$ python -q
>>> import numpy as np
>>> import numpy.linalg as la
>>> np.set_printoptions(precision=1, suppress=True, linewidth=120)
>>> W0 = np.load("case11.npy")
>>> print(W0)
[[0 1 0]
 [0 0 1]
 [1 0 0]]
>>> la.matrix_power(W0, 2)
array([[0, 0, 1],
       [1, 0, 0],
       [0, 1, 0]])
>>> np.sort(np.abs(la.eigvals(W0)))[::-1]
array([1., 1., 1.])
>>> pr = np.eye(3)[0]
>>> for _ in range(6):
...     pr = pr @ W0
...     print(pr.round(1))
... 
[0. 1. 0.]
[0. 0. 1.]
[1. 0. 0.]
[0. 1. 0.]
[0. 0. 1.]
[1. 0. 0.]
>>> rng = np.random.default_rng(2208)
>>> idx = rng.permutation(3)
>>> Y = W0[:, idx] * rng.choice([-1, 1], 3)
>>> print(Y)
[[ 0 -1  0]
 [-1  0  0]
 [ 0  0  1]]
>>> Uu, _, vt = la.svd(W0.T @ Y)
>>> idx
array([2, 1, 0])
>>> Uu @ vt
array([[ 0.,  0.,  1.],
       [ 0., -1.,  0.],
       [-1.,  0.,  0.]])
>>> print(la.lstsq(W0, Y)[0])
[[ 0.  0.  1.]
 [ 0. -1.  0.]
 [-1.  0.  0.]]
>>> idx = rng.permutation(3)
>>> idx
array([1, 0, 2])
>>> Y = W0[idx][:, idx]
>>> np.trace(Y)
np.int64(0)
>>> Y
array([[0, 0, 1],
       [1, 0, 0],
       [0, 1, 0]])
>>> arr = np.load("x.npy")
>>> print(arr.round(1) + 0)
[[ 0.3  0.2 -0.4  0. ]
 [ 0.2  0.2 -0.3  0. ]
 [-0.4 -0.3  0.5  0.1]
 [ 0.   0.   0.1  0. ]]
>>> np.allclose(arr[:-1].T @ la.lstsq(arr[:-1].T, arr[-1])[0], arr[-1])
True
>>> np.abs(np.diag(la.qr(arr)[1])) > 1e-9
array([ True, False, False, False])
>>> round(np.trace(la.pinv(arr) @ arr), 1)
np.float64(1.0)
>>> ev, vecs = la.eigvalsh(arr)
Traceback (most recent call last):
  File "<python-input-27>", line 1, in <module>
    ev, vecs = la.eigvalsh(arr)
    ^^^^^^^^
ValueError: too many values to unpack (expected 2)
>>> ev, vecs = la.eigh(arr)
>>> np.round(vecs.T @ arr @ vecs, 1) + 0
array([[0., 0., 0., 0.],
       [0., 0., 0., 0.],
       [0., 0., 0., 0.],
       [0., 0., 0., 1.]])
>>> (ev > 1e-8).sum(), (ev < -1e-8).sum()
(np.int64(1), np.int64(0))
>>> la.eigvalsh(arr + 3 * np.eye(4))
array([3., 3., 3., 4.])
>>> np.abs(vecs[:, -1]).round(6).argmax()
np.int64(2)
>>> np.round(vecs.T @ vecs, 1) + 0
array([[1., 0., 0., 0.],
       [0., 1., 0., 0.],
       [0., 0., 1., 0.],
       [0., 0., 0., 1.]])
>>> A = np.load("out0.npy")
>>> A
array([[ -0.1,  13.6,   3.8],
       [ -0.5,  14.9,   3.7],
       [ -0.8,  12.1,   4. ],
       [  7.7,  14.9, -20.2],
       [  7.6,  13.9, -20.6],
       [  7.1,  13.3, -22.1],
       [ 22.3,  12.1,  -1.9],
       [  6.8,  14.1, -19.1],
       [ 20.8,  14.8,  -2.9],
       [  0.8,  12.4,   6.2]])
>>> C2 = np.cov(A, rowvar=False)
>>> np.median(A, axis=0)
array([ 6.9, 13.8, -2.4])
>>> np.argsort(-A.std(axis=0).round(6), kind="stable")
array([2, 0, 1])
>>> print(C2.shape)
(3, 3)
>>> print(np.polyfit(A[:, 0], A[:, 2], 1))
[-0.3 -4.6]
>>> C2
array([[ 70.1,   0.4, -23. ],
       [  0.4,   1.2,  -4.9],
       [-23. ,  -4.9, 144.7]])
>>> np.argwhere(np.triu(np.abs(np.corrcoef(A.T)) > 0.8, 1))
array([], shape=(0, 2), dtype=int64)
>>> K = np.loadtxt("layer3.csv", delimiter=",")
>>> print(K)
[[ -1.3 -19.1 -12. ]
 [ -3.6   3.2  10.5]
 [ 12.5   4.6  11.5]
 [ 15.8  39.1   0.5]
 [ 21.8 -35.6 -22.2]
 [ -4.6  -0.9 -19.4]
 [ -5.1 -13.3   6.7]
 [ 13.4 -24.8   2.3]
 [  0.2  -1.9  -9.6]
 [ -8.3 -11.9  31.4]
 [ -1.1 -14.3   6.6]
 [-12.3  -2.2 -10.2]
 [  7.8 -13.    5.3]
 [  0.   -8.4 -11.5]
 [  2.    5.8  -1.6]
 [ -4.6   2.9 -15.3]
 [ -9.2   1.8  31.4]]
>>> x = np.array([3, 5, 0])
>>> rhs = K @ x
>>> np.round(la.solve(K.T @ K, K.T @ rhs), 1) + 0
array([3., 5., 0.])
>>> rhs = rhs + 0.1 * rng.normal(size=17)
>>> print(rhs)
[ -99.3    5.4   60.7  242.8 -112.6  -18.5  -81.8  -84.    -8.9  -84.4  -74.8  -47.8  -41.6  -42.1   35.1    0.8  -18.6]
>>> coef, *_ = la.lstsq(K, rhs)
>>> round(float(la.norm(rhs - K @ coef)), 1)
0.5
>>> coef.round()
array([3., 5., 0.])
